$ ipython --no-banner

In [1]: import numpy as np

In [2]: from numpy import linalg as LA

In [3]: np.set_printoptions(precision=2, suppress=True, linewidth=160)

In [4]: def rd(a):
   ...:     return np.round(a, 2) + 0
   ...: 

In [5]: arr = np.array([[4, -3, 2], [0, 2, 0], [0, 0, -2]])

In [6]: evals, vecs = LA.eig(arr)

In [7]: rd(np.sort(LA.eigvals(arr.T)))
Out[7]: array([-2.,  2.,  4.])

In [8]: arr @ vecs[:, 0] - evals[0] * vecs[:, 0]
Out[8]: array([0., 0., 0.])

In [9]: rd(np.sort(LA.eigvals(LA.inv(arr))))
Out[9]: array([-0.5 ,  0.25,  0.5 ])

In [10]: np.prod(evals)
Out[10]: np.float64(-16.0)

In [11]: blk = np.stack([arr, 2 * arr, arr[::-1]])

In [12]: np.einsum("bij,cij->bc", blk, blk)
Out[12]: 
array([[ 37,  74,  -4],
       [ 74, 148,  -8],
       [ -4,  -8,  37]])

In [13]: (blk @ arr.T).shape
Out[13]: (3, 3, 3)

In [14]: rd(LA.det(blk))
Out[14]: array([ -16., -128.,   16.])

In [15]: LA.matrix_rank(blk.reshape(3, -1))
Out[15]: np.int64(2)

In [16]: blk.sum(axis=0)
Out[16]: 
array([[12, -9,  4],
       [ 0,  8,  0],
       [ 4, -3, -4]])

In [17]: rd(LA.det(arr))
Out[17]: np.float64(-16.0)

In [18]: arr @ arr
Out[18]: 
array([[ 16, -18,   4],
       [  0,   4,   0],
       [  0,   0,   4]])

In [19]: rd(np.abs(LA.eigvals(arr)).max())
Out[19]: np.float64(4.0)

In [20]: (arr + arr.T) / 2
Out[20]: 
array([[ 4. , -1.5,  1. ],
       [-1.5,  2. ,  0. ],
       [ 1. ,  0. , -2. ]])

In [21]: np.allclose(arr @ arr.T, arr.T @ arr)
Out[21]: False

In [22]: (arr - arr.T) / 2
Out[22]: 
array([[ 0. , -1.5,  1. ],
       [ 1.5,  0. ,  0. ],
       [-1. ,  0. ,  0. ]])

In [23]: mat = np.loadtxt("dump.csv", delimiter=",")

In [24]: mat
Out[24]: 
array([[-2.,  0.,  0.,  0.,  0.],
       [ 0.,  1.,  0.,  0.,  0.],
       [ 0.,  0.,  1.,  0.,  0.],
       [ 0.,  0.,  0., -3.,  0.],
       [ 0.,  0.,  0.,  0., -2.]])

In [25]: x0 = np.array([0, 1, 3, 1, 2])

In [26]: h1 = np.maximum(mat @ x0, 0)

In [27]: np.maximum(mat @ x0, 0) - np.maximum(-mat @ x0, 0)
Out[27]: array([ 0.,  1.,  3., -3., -4.])

In [28]: np.maximum(mat @ (3 * x0), 0)
Out[28]: array([0., 3., 9., 0., 0.])

In [29]: h1
Out[29]: array([0., 1., 3., 0., 0.])

In [30]: A = np.loadtxt("arr.csv", delimiter=",")

In [31]: rd(A)
Out[31]: 
array([[ 1.94,  1.4 , -0.32],
       [ 1.4 ,  1.16,  0.42],
       [-0.32,  0.42,  2.9 ]])

In [32]: # symmetric

In [33]: np.abs(np.diag(LA.qr(A)[1])) > 1e-9
Out[33]: array([ True,  True, False])

In [34]: np.allclose(A[:-1].T @ LA.lstsq(A[:-1].T, A[-1])[0], A[-1])
Out[34]: True

In [35]: np.unique(A.round(6), axis=0).shape
Out[35]: (3, 3)

In [36]: evals, vecs = LA.eigh(A)

In [37]: x0 = np.array([9, 2, -1])

In [38]: rd(vecs * np.maximum(evals, 0) @ vecs.T)
Out[38]: 
array([[ 1.94,  1.4 , -0.32],
       [ 1.4 ,  1.16,  0.42],
       [-0.32,  0.42,  2.9 ]])

In [39]: rd(LA.eigvalsh(A[1:, 1:]))
Out[39]: array([1.06, 3.  ])

In [40]: rd(np.abs(A).sum(axis=1).max()), rd(np.abs(evals).max())
Out[40]: (np.float64(3.66), np.float64(3.0))

In [41]: rd(x0 @ A @ x0 / (x0 @ x0)), rd(evals[0]), rd(evals[-1])
Out[41]: (np.float64(2.55), np.float64(0.0), np.float64(3.0))

In [42]: rd(x0 @ A @ x0)
Out[42]: np.float64(218.9)

In [43]: rd(vecs * np.abs(evals) @ vecs.T)
Out[43]: 
array([[ 1.94,  1.4 , -0.32],
       [ 1.4 ,  1.16,  0.42],
       [-0.32,  0.42,  2.9 ]])
